>>> import numpy as np
>>> np.set_printoptions(precision=1, suppress=True, linewidth=160)
>>> F = np.load("x.npy")
>>> F
array([[0, 0, 0, 0, 1, 0, 0, 0, 0, 0, 0],
       [0, 0, 0, 1, 0, 0, 0, 0, 0, 0, 1],
       [0, 0, 0, 1, 0, 0, 0, 0, 0, 0, 1],
       [0, 1, 1, 0, 0, 0, 0, 0, 0, 0, 1],
       [1, 0, 0, 0, 0, 0, 1, 0, 1, 0, 0],
       [0, 0, 0, 0, 0, 0, 0, 0, 0, 1, 0],
       [0, 0, 0, 0, 1, 0, 0, 0, 1, 0, 0],
       [0, 0, 0, 0, 0, 0, 0, 0, 0, 1, 0],
       [0, 0, 0, 0, 1, 0, 1, 0, 0, 0, 0],
       [0, 0, 0, 0, 0, 1, 0, 1, 0, 0, 0],
       [0, 1, 1, 1, 0, 0, 0, 0, 0, 0, 0]])
>>> ev, V = np.linalg.eigh(F)
>>> x = np.array([9, 2, 6, 0, 4, 8, 2, 9, 0, 2, 9])
>>> np.round(V * np.abs(ev) @ V.T, 1) + 0
array([[ 0.8,  0. ,  0. ,  0. , -0.1,  0. ,  0.5,  0. ,  0.5,  0. ,  0. ],
       [ 0. ,  1. ,  1. ,  0.2,  0. ,  0. ,  0. ,  0. ,  0. ,  0. ,  0.2],
       [ 0. ,  1. ,  1. ,  0.2,  0. ,  0. ,  0. ,  0. ,  0. ,  0. ,  0.2],
       [ 0. ,  0.2,  0.2,  1.6,  0. ,  0. ,  0. ,  0. ,  0. ,  0. ,  0.6],
       [-0.1,  0. ,  0. ,  0. ,  1.7,  0. ,  0.3,  0. ,  0.3,  0. ,  0. ],
       [ 0. ,  0. ,  0. ,  0. ,  0. ,  0.7,  0. ,  0.7,  0. ,  0. ,  0. ],
       [ 0.5,  0. ,  0. ,  0. ,  0.3,  0. ,  1.3,  0. ,  0.3,  0. ,  0. ],
       [ 0. ,  0. ,  0. ,  0. ,  0. ,  0.7,  0. ,  0.7,  0. ,  0. ,  0. ],
       [ 0.5,  0. ,  0. ,  0. ,  0.3,  0. ,  0.3,  0. ,  1.3,  0. ,  0. ],
       [ 0. ,  0. ,  0. ,  0. ,  0. ,  0. ,  0. ,  0. ,  0. ,  1.4,  0. ],
       [ 0. ,  0.2,  0.2,  0.6,  0. ,  0. ,  0. ,  0. ,  0. ,  0. ,  1.6]])
>>> np.round(V * np.maximum(ev, 0) @ V.T, 1) + 0
array([[0.4, 0. , 0. , 0. , 0.4, 0. , 0.2, 0. , 0.2, 0. , 0. ],
       [0. , 0.5, 0.5, 0.6, 0. , 0. , 0. , 0. , 0. , 0. , 0.6],
       [0. , 0.5, 0.5, 0.6, 0. , 0. , 0. , 0. , 0. , 0. , 0.6],
       [0. , 0.6, 0.6, 0.8, 0. , 0. , 0. , 0. , 0. , 0. , 0.8],
       [0.4, 0. , 0. , 0. , 0.8, 0. , 0.7, 0. , 0.7, 0. , 0. ],
       [0. , 0. , 0. , 0. , 0. , 0.4, 0. , 0.4, 0. , 0.5, 0. ],
       [0.2, 0. , 0. , 0. , 0.7, 0. , 0.6, 0. , 0.6, 0. , 0. ],
       [0. , 0. , 0. , 0. , 0. , 0.4, 0. , 0.4, 0. , 0.5, 0. ],
       [0.2, 0. , 0. , 0. , 0.7, 0. , 0.6, 0. , 0.6, 0. , 0. ],
       [0. , 0. , 0. , 0. , 0. , 0.5, 0. , 0.5, 0. , 0.7, 0. ],
       [0. , 0.6, 0.6, 0.8, 0. , 0. , 0. , 0. , 0. , 0. , 0.8]])
>>> np.abs(F).sum(axis=1).max(), round(float(np.abs(ev).max()), 1)
(np.int64(3), 2.6)
>>> (np.sign(V[:, -1].round(6)) == np.sign(V[0, -1].round(6))).astype(int)
array([1, 0, 0, 0, 1, 1, 1, 1, 1, 1, 0])
>>> np.round(x @ F @ x / (x @ x), 1), round(float(ev[0]), 1), np.round(ev[-1], 1)
(np.float64(0.8), -1.6, np.float64(2.6))
>>> round(float(np.linalg.norm(F[0], 1)), 1), np.round(np.linalg.norm(F[0], np.inf), 1)
(1.0, np.float64(1.0))
>>> np.linalg.norm(F, axis=1).argmax()
np.int64(3)
>>> round(float(np.linalg.norm(F[0] - F[1])), 1)
1.7
>>> round(float(np.linalg.norm(F, "nuc")), 1)
12.9
>>> F[0] @ F[1]
np.int64(0)
>>> U, sigma, Vt = np.linalg.svd(F)
>>> np.argmax(sigma[:-1] / (sigma[1:] + 1e-6)) + 1
np.int64(9)
>>> B = U[:, :9] @ np.diag(sigma[:9]) @ Vt[:9]
>>> B.round(1) + 0
array([[0., 0., 0., 0., 1., 0., 0., 0., 0., 0., 0.],
       [0., 0., 0., 1., 0., 0., 0., 0., 0., 0., 1.],
       [0., 0., 0., 1., 0., 0., 0., 0., 0., 0., 1.],
       [0., 1., 1., 0., 0., 0., 0., 0., 0., 0., 1.],
       [1., 0., 0., 0., 0., 0., 1., 0., 1., 0., 0.],
       [0., 0., 0., 0., 0., 0., 0., 0., 0., 1., 0.],
       [0., 0., 0., 0., 1., 0., 0., 0., 1., 0., 0.],
       [0., 0., 0., 0., 0., 0., 0., 0., 0., 1., 0.],
       [0., 0., 0., 0., 1., 0., 1., 0., 0., 0., 0.],
       [0., 0., 0., 0., 0., 1., 0., 1., 0., 0., 0.],
       [0., 1., 1., 1., 0., 0., 0., 0., 0., 0., 0.]])
>>> round(float(np.linalg.norm(F - B) / np.linalg.norm(F)), 1)
0.0
>>> np.linalg.matrix_rank(B)
np.int64(9)
>>> np.linalg.matrix_rank(F, rtol=0.05)
np.int64(9)
>>> round(float(np.abs(F - B).max()), 1)
0.0
>>> [round(float(x), 1) for x in np.linalg.svd(F, compute_uv=False)[:3]]
[2.6, 2.2, 1.6]
>>> np.linalg.cond(F) > 100
np.True_
>>> np.argsort(-np.linalg.norm(F, axis=0).round(6), kind="stable")[:3]
array([ 3,  4, 10])
>>> np.linalg.matrix_rank(F, rtol=0.1)
np.int64(9)
>>> W2 = 20 * np.array([[1.5, -0.7, 0.0, 0.1, 1.2], [0.1, 1.7, 0.0, 0.4, 0.8]])
>>> rng = np.random.default_rng(6536)
>>> z = rng.integers(0, 2, 45)
>>> W0 = W2[z] + rng.normal(size=(45, 5))
>>> W0.round(1) + 0
array([[  1.7,  34.7,   1.9,   6.9,  15.5],
       [ 30.6, -13.6,   0.5,   1.5,  24.2],
       [ 29.9, -15.5,   0. ,   0.7,  23.3],
       [ 29.9, -14.6,  -1. ,   2. ,  24.7],
       [  1.5,  34.1,  -0.7,   6.7,  18.4],
       [ 29.2, -12.8,   1.6,  -0.4,  23.3],
       [ 29.1, -15.8,  -0.2,   1.4,  23.7],
       [  2.8,  32.2,  -0.8,   8.6,  15. ],
       [  2.2,  33.5,  -0.5,   8.5,  16.8],
       [ 30.1, -16.1,   1.8,   0.6,  25.9],
       [  2.6,  34. ,  -2.1,   7.1,  16.7],
       [ 30.2, -13.3,   1.2,   2.8,  23.4],
       [ 30.6, -13.8,  -0.2,   1.7,  21.6],
       [  3.8,  34.3,   1.5,   8.5,  16.1],
       [  1.2,  32.5,  -1.3,   9.2,  15.9],
       [  2.3,  33.9,  -1. ,   7.9,  15.9],
       [  3. ,  34.4,   0.5,   8.2,  16.9],
       [  2.9,  34.7,   1.6,   8.6,  14.6],
       [  1.5,  34. ,  -0.6,   7.3,  17. ],
       [  2.6,  34.5,  -0.6,   7.9,  16.7],
       [ 29.2, -15.4,   0.6,   1.4,  24.6],
       [  1.5,  35.1,   0. ,   7.7,  14.8],
       [  2.8,  33.4,  -0.4,   6.7,  16.7],
       [  2.7,  33.7,   2. ,   8. ,  16.4],
       [ 30.7, -14.2,  -1. ,   3.2,  23.5],
       [  1.6,  34.2,  -1.6,  10.3,  17.1],
       [  2.2,  32.1,   0.1,   8.6,  15.8],
       [  3.9,  33.5,  -1.5,   8.5,  17.1],
       [  1.2,  34.3,   0.3,   9. ,  17.4],
       [ 28.6, -12.8,  -1.9,   2.7,  24.7],
       [ 30.5, -14.4,   0.3,   0.9,  25.1],
       [ 28.4, -13.4,  -1.1,   3.2,  25.6],
       [ 29.5, -14.6,   1.2,   2.9,  23.2],
       [  2.1,  32.4,   0.4,   9.3,  15.4],
       [ 29.8, -13.2,  -1. ,   3.1,  25.1],
       [  0.1,  34.7,  -0.5,   8.7,  16.5],
       [ 28.9, -16.8,  -1.3,   1.4,  24.2],
       [ 30.8, -13. ,   0.6,   0.9,  23.4],
       [  1.9,  33.5,  -2. ,   7.6,  16.7],
       [  2.3,  32.8,   0. ,   8.6,  12.5],
       [  3.7,  31.7,   1.3,   9. ,  17.4],
       [  3. ,  33.9,  -0.2,   8.7,  16.1],
       [  0.4,  33.3,  -1.3,   8.8,  17.1],
       [ 29.7, -14.7,   0.9,   1.5,  22.2],
       [ 30.8, -15.3,  -0.4,   2.6,  25.3]])
>>> [round(float(x), 1) for x in np.linalg.svd(W0, compute_uv=False)[:3]]
[195.7, 178.6, 8.4]
>>> np.argsort(-np.linalg.norm(W0, axis=0).round(6), kind="stable")[:3]
array([1, 4, 0])
>>> round(np.log10(np.linalg.cond(W0)))
2
>>> np.linalg.cond(W0) > 100
np.False_
>>> z = W0[:, 2] > np.median(W0[:, 2])
>>> u = W0[z].mean(axis=0) - W0[~z].mean(axis=0)
>>> ((W0 - W0.mean(axis=0)) @ u > 0).astype(int)
array([0, 1, 1, 1, 0, 1, 1, 0, 0, 1, 0, 1, 1, 0, 0, 0, 0, 0, 0, 0, 1, 0, 0, 0, 1, 0, 0, 0, 0, 1, 1, 1, 1, 0, 1, 0, 1, 1, 0, 0, 0, 0, 0, 1, 1])
>>> z.astype(int)
array([1, 1, 1, 0, 0, 1, 0, 0, 0, 1, 0, 1, 1, 1, 0, 0, 1, 1, 0, 0, 1, 1, 0, 1, 0, 0, 1, 0, 1, 0, 1, 0, 1, 1, 0, 0, 0, 1, 0, 1, 1, 0, 0, 1, 0])
>>> np.argsort(-np.abs(u).round(6), kind="stable")
array([1, 0, 2, 3, 4])
>>> u
array([ 4.6, -7.2,  1.8, -1.3,  0.3])
>>> feats = np.load("out15.npy")
>>> feats
array([[ 0.,  2.,  1.,  2.,  0.,  2.,  0.,  2.,  8.,  8.,  8.],
       [ 0.,  2.,  2.,  1.,  1.,  2.,  0.,  0.,  6.,  0.,  6.],
       [ 1.,  0.,  2.,  2.,  2.,  0.,  0.,  1.,  9.,  7.,  7.],
       [ 1.,  1.,  1.,  2.,  1.,  0.,  0.,  2.,  0.,  0.,  3.],
       [ 2.,  0.,  1.,  0.,  1.,  1.,  2.,  1.,  2.,  6.,  8.],
       [ 0.,  0.,  1.,  0.,  0.,  0.,  0.,  2.,  0.,  1.,  8.],
       [ 2.,  1.,  0.,  2.,  2.,  0.,  2.,  0.,  0.,  7.,  7.],
       [ 2.,  0.,  1.,  2.,  1.,  0.,  0.,  1.,  4.,  7.,  9.],
       [ 0.,  0.,  0.,  0.,  0.,  0.,  0.,  0., -2.,  1.,  1.],
       [ 0.,  0.,  0.,  0.,  0.,  0.,  0.,  0., -2.,  1., -2.],
       [ 0.,  0.,  0.,  0.,  0.,  0.,  0.,  0., -1., -2.,  1.]])
>>> B = feats / np.linalg.norm(feats, axis=1, keepdims=True)
>>> cov = B @ B.T
>>> (cov - 2 * np.eye(11)).round(6).argmax(axis=1)
array([2, 2, 0, 5, 7, 4, 4, 4, 6, 8, 5])
>>> np.round(np.degrees(np.arccos(np.clip(cov[8, 9], -1, 1))), 1)
np.float64(65.9)
>>> (np.abs(cov) > 0.9).astype(int)
array([[1, 0, 1, 0, 0, 0, 0, 1, 0, 0, 0],
       [0, 1, 0, 0, 0, 0, 0, 0, 0, 0, 0],
       [1, 0, 1, 0, 0, 0, 0, 1, 0, 0, 0],
       [0, 0, 0, 1, 0, 0, 0, 0, 0, 0, 0],
       [0, 0, 0, 0, 1, 0, 1, 1, 0, 0, 0],
       [0, 0, 0, 0, 0, 1, 0, 0, 0, 0, 0],
       [0, 0, 0, 0, 1, 0, 1, 1, 0, 0, 0],
       [1, 0, 1, 0, 1, 0, 1, 1, 0, 0, 0],
       [0, 0, 0, 0, 0, 0, 0, 0, 1, 0, 0],
       [0, 0, 0, 0, 0, 0, 0, 0, 0, 1, 0],
       [0, 0, 0, 0, 0, 0, 0, 0, 0, 0, 1]])
>>> np.linalg.norm(B, axis=1)
array([1., 1., 1., 1., 1., 1., 1., 1., 1., 1., 1.])
>>> cov[8].round(1) + 0
array([ 0. , -0.3, -0.1,  0.3,  0.4,  0.4,  0.5,  0.3,  1. ,  0.4,  0.2])
>>> B = feats + rng.integers(-2, 3, (11, 10)) @ rng.integers(-2, 3, (10, 11))
>>> B
array([[  9.,  -9.,  -2.,  -2.,  -2.,   8.,  15.,   7.,   7.,  14.,  15.],
       [  4.,  -1.,  -5.,   2.,  -7.,   1.,  10.,  -2.,  -2.,   7.,  15.],
       [ -3.,   0.,  -7.,  -5.,  -4.,  -5.,  -1.,  -5.,   6.,  23.,  11.],
       [  0.,  -5.,  -2.,   4.,  -2.,   1.,  11.,   4.,  -6.,   1.,  15.],
       [ -8.,   5.,   2.,   0.,  -2.,   3.,  -3.,  -2.,  -7.,   5.,   9.],
       [-12., -10., -12.,  -3.,   6., -14.,  -6.,   0.,   3.,   1.,  12.],
       [  6.,  11.,   2.,   7.,   0.,   4.,   1.,  -3., -11.,   9.,   9.],
       [ -3.,  -5., -10.,   8.,  11., -16.,  -5.,  -4.,   5.,   6.,  17.],
       [ -2.,   4.,  -8.,   3.,   1., -15.,  -6.,   2.,  10.,   7.,   4.],
       [  1.,  21.,  15.,   4.,   1.,   4.,  -3.,  -2.,  -3.,   1.,  -1.],
       [  2.,   3.,   9.,  -7.,   3.,   8.,   5.,   5.,  10.,   4.,  -1.]])
>>> B - feats
array([[  9., -11.,  -3.,  -4.,  -2.,   6.,  15.,   5.,  -1.,   6.,   7.],
       [  4.,  -3.,  -7.,   1.,  -8.,  -1.,  10.,  -2.,  -8.,   7.,   9.],
       [ -4.,   0.,  -9.,  -7.,  -6.,  -5.,  -1.,  -6.,  -3.,  16.,   4.],
       [ -1.,  -6.,  -3.,   2.,  -3.,   1.,  11.,   2.,  -6.,   1.,  12.],
       [-10.,   5.,   1.,   0.,  -3.,   2.,  -5.,  -3.,  -9.,  -1.,   1.],
       [-12., -10., -13.,  -3.,   6., -14.,  -6.,  -2.,   3.,   0.,   4.],
       [  4.,  10.,   2.,   5.,  -2.,   4.,  -1.,  -3., -11.,   2.,   2.],
       [ -5.,  -5., -11.,   6.,  10., -16.,  -5.,  -5.,   1.,  -1.,   8.],
       [ -2.,   4.,  -8.,   3.,   1., -15.,  -6.,   2.,  12.,   6.,   3.],
       [  1.,  21.,  15.,   4.,   1.,   4.,  -3.,  -2.,  -1.,   0.,   1.],
       [  2.,   3.,   9.,  -7.,   3.,   8.,   5.,   5.,  11.,   6.,  -2.]])
>>> np.abs(B - feats).sum(axis=1)
array([69., 60., 61., 48., 40., 73., 46., 73., 62., 53., 61.])
>>> E = np.load("data.npy")
>>> E
array([[0, 0, 0, 0, 0, 0, 0, 1, 0, 0, 0, 1],
       [0, 0, 0, 0, 0, 1, 0, 0, 0, 1, 0, 0],
       [0, 0, 0, 1, 1, 0, 1, 0, 1, 0, 1, 0],
       [0, 0, 1, 0, 1, 0, 1, 0, 1, 0, 1, 0],
       [0, 0, 1, 1, 0, 0, 1, 0, 0, 0, 1, 0],
       [0, 1, 0, 0, 0, 0, 0, 0, 0, 1, 0, 0],
       [0, 0, 1, 1, 1, 0, 0, 0, 1, 0, 0, 0],
       [1, 0, 0, 0, 0, 0, 0, 0, 0, 0, 0, 0],
       [0, 0, 1, 1, 0, 0, 1, 0, 0, 0, 1, 0],
       [0, 1, 0, 0, 0, 1, 0, 0, 0, 0, 0, 0],
       [0, 0, 1, 1, 1, 0, 0, 0, 1, 0, 0, 0],
       [1, 0, 0, 0, 0, 0, 0, 0, 0, 0, 0, 0]])
>>> np.linalg.cond(E) > 100
np.True_
>>> np.argsort(-np.linalg.norm(E, axis=0).round(6), kind="stable")[:3]
array([2, 3, 4])
>>> np.linalg.matrix_rank(E, rtol=0.1)
np.int64(9)
>>> round(np.linalg.norm(E, 2) / np.linalg.norm(E), 1)
np.float64(0.7)
>>> [round(float(x), 1) for x in np.linalg.svd(E, compute_uv=False)[:3]]
[4.4, 2.0, 2.0]
